$ python3 -q
>>> import numpy as np
>>> np.set_printoptions(suppress=True, linewidth=160)
>>> m1 = 2 * np.eye(6) + np.ones((6, 6))
>>> m1
array([[3., 1., 1., 1., 1., 1.],
       [1., 3., 1., 1., 1., 1.],
       [1., 1., 3., 1., 1., 1.],
       [1., 1., 1., 3., 1., 1.],
       [1., 1., 1., 1., 3., 1.],
       [1., 1., 1., 1., 1., 3.]])
>>> B = np.linalg.inv(m1)
>>> np.round(m1 @ B, 2) + 0
array([[1., 0., 0., 0., 0., 0.],
       [0., 1., 0., 0., 0., 0.],
       [0., 0., 1., 0., 0., 0.],
       [0., 0., 0., 1., 0., 0.],
       [0., 0., 0., 0., 1., 0.],
       [0., 0., 0., 0., 0., 1.]])
>>> (np.abs(B) > 1e-9).astype(int)
array([[1, 1, 1, 1, 1, 1],
       [1, 1, 1, 1, 1, 1],
       [1, 1, 1, 1, 1, 1],
       [1, 1, 1, 1, 1, 1],
       [1, 1, 1, 1, 1, 1],
       [1, 1, 1, 1, 1, 1]])
>>> np.round(np.linalg.det(m1) * np.linalg.det(B), 2)
np.float64(1.0)
>>> B.round(2)
array([[ 0.44, -0.06, -0.06, -0.06, -0.06, -0.06],
       [-0.06,  0.44, -0.06, -0.06, -0.06, -0.06],
       [-0.06, -0.06,  0.44, -0.06, -0.06, -0.06],
       [-0.06, -0.06, -0.06,  0.44, -0.06, -0.06],
       [-0.06, -0.06, -0.06, -0.06,  0.44, -0.06],
       [-0.06, -0.06, -0.06, -0.06, -0.06,  0.44]])
>>> vals, vecs = np.linalg.eigh(m1)
>>> round(vals.sum(), 2), np.trace(m1)
(np.float64(18.0), np.float64(18.0))
>>> np.unique(vals.round(6) + 0, return_counts=True)[1]
array([5, 1])
>>> np.round(np.linalg.eigvalsh(m1 + 2 * np.eye(6)), 2)
array([ 4.,  4.,  4.,  4.,  4., 10.])
>>> np.round(np.linalg.svd(m1, compute_uv=False), 2)
array([8., 2., 2., 2., 2., 2.])
>>> np.round(vecs.T @ vecs, 2) + 0
array([[1., 0., 0., 0., 0., 0.],
       [0., 1., 0., 0., 0., 0.],
       [0., 0., 1., 0., 0., 0.],
       [0., 0., 0., 1., 0., 0.],
       [0., 0., 0., 0., 1., 0.],
       [0., 0., 0., 0., 0., 1.]])
>>> vals.round(2)
array([2., 2., 2., 2., 2., 8.])
>>> vals, vecs = np.linalg.eigh(m1)
>>> x = np.array([2, 2, 1, 1, 2, 0])
>>> np.round(vecs * np.sqrt(vals) @ vecs.T, 2)
array([[1.65, 0.24, 0.24, 0.24, 0.24, 0.24],
       [0.24, 1.65, 0.24, 0.24, 0.24, 0.24],
       [0.24, 0.24, 1.65, 0.24, 0.24, 0.24],
       [0.24, 0.24, 0.24, 1.65, 0.24, 0.24],
       [0.24, 0.24, 0.24, 0.24, 1.65, 0.24],
       [0.24, 0.24, 0.24, 0.24, 0.24, 1.65]])
>>> np.round(np.linalg.eigvalsh(m1[1:, 1:]), 2)
array([2., 2., 2., 2., 7.])
>>> B = m1 / np.sqrt((m1 ** 2).mean(axis=1, keepdims=True))
>>> np.round(np.linalg.norm(B, axis=1), 2)
array([2.45, 2.45, 2.45, 2.45, 2.45, 2.45])
>>> B[3].round(2)
array([0.65, 0.65, 0.65, 1.96, 0.65, 0.65])
>>> theta = np.radians(135)
>>> Rm = np.eye(6)
>>> Rm[5, 5] = Rm[4, 4] = np.cos(theta)
>>> Rm[5, 4], Rm[4, 5] = -np.sin(theta), np.sin(theta)
>>> Rm.round(2)
array([[ 1.  ,  0.  ,  0.  ,  0.  ,  0.  ,  0.  ],
       [ 0.  ,  1.  ,  0.  ,  0.  ,  0.  ,  0.  ],
       [ 0.  ,  0.  ,  1.  ,  0.  ,  0.  ,  0.  ],
       [ 0.  ,  0.  ,  0.  ,  1.  ,  0.  ,  0.  ],
       [ 0.  ,  0.  ,  0.  ,  0.  , -0.71,  0.71],
       [ 0.  ,  0.  ,  0.  ,  0.  , -0.71, -0.71]])
>>> B = m1 @ Rm.T
>>> round(np.linalg.det(Rm), 2), np.round(np.trace(Rm), 2)
(np.float64(1.0), np.float64(2.59))
>>> B.round(2) + 0
array([[ 3.  ,  1.  ,  1.  ,  1.  ,  0.  , -1.41],
       [ 1.  ,  3.  ,  1.  ,  1.  ,  0.  , -1.41],
       [ 1.  ,  1.  ,  3.  ,  1.  ,  0.  , -1.41],
       [ 1.  ,  1.  ,  1.  ,  3.  ,  0.  , -1.41],
       [ 1.  ,  1.  ,  1.  ,  1.  , -1.41, -2.83],
       [ 1.  ,  1.  ,  1.  ,  1.  ,  1.41, -2.83]])
>>> np.allclose(m1 @ m1.T, B @ B.T)
True
>>> W0 = np.loadtxt("block2.csv", delimiter=",")
>>> W0
array([[0., 0., 0., 0.],
       [0., 0., 2., 0.],
       [0., 1., 2., 3.],
       [0., 0., 0., 0.],
       [0., 0., 0., 0.],
       [0., 0., 0., 0.]])
>>> W = np.array([[3, 3, 0, 3, 3, 3],
...     [1, 1, 0, 1, 2, 2],
...     [0, 2, 0, 0, 3, 0],
...     [2, 1, 0, 2, 0, 0]])
>>> beta = np.array([-3, 3, -2, 0, -2, 1])
>>> hid = np.maximum(W0 @ W + beta, 0)
>>> np.linalg.matrix_rank(hid)
np.int64(3)
>>> np.round((hid > 0).mean(axis=0), 2)
array([0.17, 1.  , 0.  , 0.17, 0.33, 1.  ])
>>> Z = np.array([[8, -2, -2],
...     [6, 5, -9],
...     [-5, -6, -7],
...     [-9, 7, -3],
...     [0, 2, 1],
...     [-8, 8, 4]])
>>> (hid @ Z).round(6).argmax(axis=1)
array([1, 1, 1, 1, 1, 1])
>>> W @ Z
array([[ -9,  60, -27],
       [-11,  30,  -4],
       [ 12,  16, -15],
       [  4,  15, -19]])
>>> Uu, sig, Vt = np.linalg.svd(W0)
>>> sig.round(2)
array([3.92, 1.61, 0.  , 0.  ])
>>> np.argmax(sig[:-1] / (sig[1:] + 1e-6)) + 1
np.int64(2)
>>> B = Uu[:, :2] @ np.diag(sig[:2]) @ Vt[:2]
>>> np.linalg.matrix_rank(W0, rtol=0.05)
np.int64(2)
>>> np.round(np.abs(W0 - B).max(), 2)
np.float64(0.0)
>>> B.round(2) + 0
array([[0., 0., 0., 0.],
       [0., 0., 2., 0.],
       [0., 1., 2., 3.],
       [0., 0., 0., 0.],
       [0., 0., 0., 0.],
       [0., 0., 0., 0.]])
>>> round(float(np.linalg.norm(W0 - B) / np.linalg.norm(W0)), 2)
0.0
>>> round(np.linalg.norm(W0 - B, 2), 2), sig[2]
(np.float64(0.0), np.float64(0.0))
>>> rng = np.random.default_rng(52)
>>> B = W0 + rng.integers(-2, 3, (6, 2)) @ rng.integers(-2, 3, (2, 4))
>>> B
array([[ 3., -3., -2., -2.],
       [-2.,  1.,  4.,  2.],
       [ 0.,  1.,  2.,  3.],
       [ 4.,  1., -6., -6.],
       [-2.,  1.,  2.,  2.],
       [-4., -1.,  6.,  6.]])
>>> np.round(np.linalg.svd(B - W0, compute_uv=False), 2) + 0
array([14.64,  3.94,  0.  ,  0.  ])
>>> B - W0
array([[ 3., -3., -2., -2.],
       [-2.,  1.,  2.,  2.],
       [ 0.,  0.,  0.,  0.],
       [ 4.,  1., -6., -6.],
       [-2.,  1.,  2.,  2.],
       [-4., -1.,  6.,  6.]])
>>> rank = np.linalg.matrix_rank(W0)
>>> rank
np.int64(2)
>>> null = np.linalg.svd(W0)[2][rank:].T
>>> np.linalg.matrix_rank(W0.T @ W0), np.linalg.matrix_rank(W0 @ W0.T)
(np.int64(2), np.int64(2))
>>> [int(np.linalg.matrix_rank(W0[:, :j + 1])) for j in range(4)]
[0, 1, 2, 2]
>>> np.round(W0 @ null, 2) + 0
array([[0., 0.],
       [0., 0.],
       [0., 0.],
       [0., 0.],
       [0., 0.],
       [0., 0.]])
>>> [int(np.linalg.matrix_rank(np.delete(W0, i, axis=0))) for i in range(6)]
[2, 1, 1, 2, 2, 2]
>>> f = np.array([2, -5, -1]) + 0.5
>>> A = np.outer(f, f) / (f @ f)
>>> A.round(2)
array([[ 0.23, -0.42, -0.05],
       [-0.42,  0.76,  0.08],
       [-0.05,  0.08,  0.01]])
>>> rank = np.linalg.matrix_rank(A)
>>> rank
np.int64(1)
>>> null = np.linalg.svd(A)[2][rank:].T
>>> np.round(A @ null, 2) + 0
array([[0., 0.],
       [0., 0.],
       [0., 0.]])
>>> np.round(null @ null.T, 2)
array([[ 0.77,  0.42,  0.05],
       [ 0.42,  0.24, -0.08],
       [ 0.05, -0.08,  0.99]])
>>> [int(np.linalg.matrix_rank(A[:, :j + 1])) for j in range(3)]
[1, 1, 1]
>>> Uu, sig, Vt = np.linalg.svd(A)
>>> vecs = Vt[:(sig > 1e-8).sum()]
>>> x = A[1] + -3 * A[2] + rng.integers(2) * np.eye(3)[0]
>>> x.round(2)
array([0.72, 0.5 , 0.06])
>>> np.round(np.diag(vecs.T @ vecs), 2)
array([0.23, 0.76, 0.01])
>>> np.round(vecs.T @ vecs, 2)
array([[ 0.23, -0.42, -0.05],
       [-0.42,  0.76,  0.08],
       [-0.05,  0.08,  0.01]])
>>> np.allclose(vecs.T @ vecs @ x, x)
False
>>> B = np.array([[0, 2, 4, 0, 4, -3],
...     [-1, -3, 3, -5, 5, -4],
...     [4, 0, -1, -4, 2, 3],
...     [-4, -4, 0, 5, 4, 5],
...     [-4, 0, -4, 5, -2, 1],
...     [-2, 2, 5, -3, -3, -1]])
>>> E = np.triu(B)
>>> E
array([[ 0,  2,  4,  0,  4, -3],
       [ 0, -3,  3, -5,  5, -4],
       [ 0,  0, -1, -4,  2,  3],
       [ 0,  0,  0,  5,  4,  5],
       [ 0,  0,  0,  0, -2,  1],
       [ 0,  0,  0,  0,  0, -1]])
>>> round(float(np.trace(np.linalg.pinv(E) @ E)), 2)
5.0
>>> try:
...     np.linalg.inv(E)
... except np.linalg.LinAlgError as e:
...     print("failed:", e)
... 
failed: Singular matrix
>>> np.abs(np.diag(np.linalg.qr(E)[1])) > 1e-9
array([False,  True,  True,  True,  True,  True])
>>> np.linalg.lstsq(E[:-1].T, E[-1])[2]
np.int32(5)
>>> np.unique(E.round(6), axis=0).shape
(6, 6)
>>> np.allclose(E[:-1].T @ np.linalg.lstsq(E[:-1].T, E[-1])[0], E[-1])
True
>>> np.round(E @ np.linalg.pinv(E) @ E, 2) + 0
array([[ 0.,  2.,  4.,  0.,  4., -3.],
       [ 0., -3.,  3., -5.,  5., -4.],
       [ 0.,  0., -1., -4.,  2.,  3.],
       [ 0.,  0.,  0.,  5.,  4.,  5.],
       [ 0.,  0.,  0.,  0., -2.,  1.],
       [ 0.,  0.,  0.,  0.,  0., -1.]])
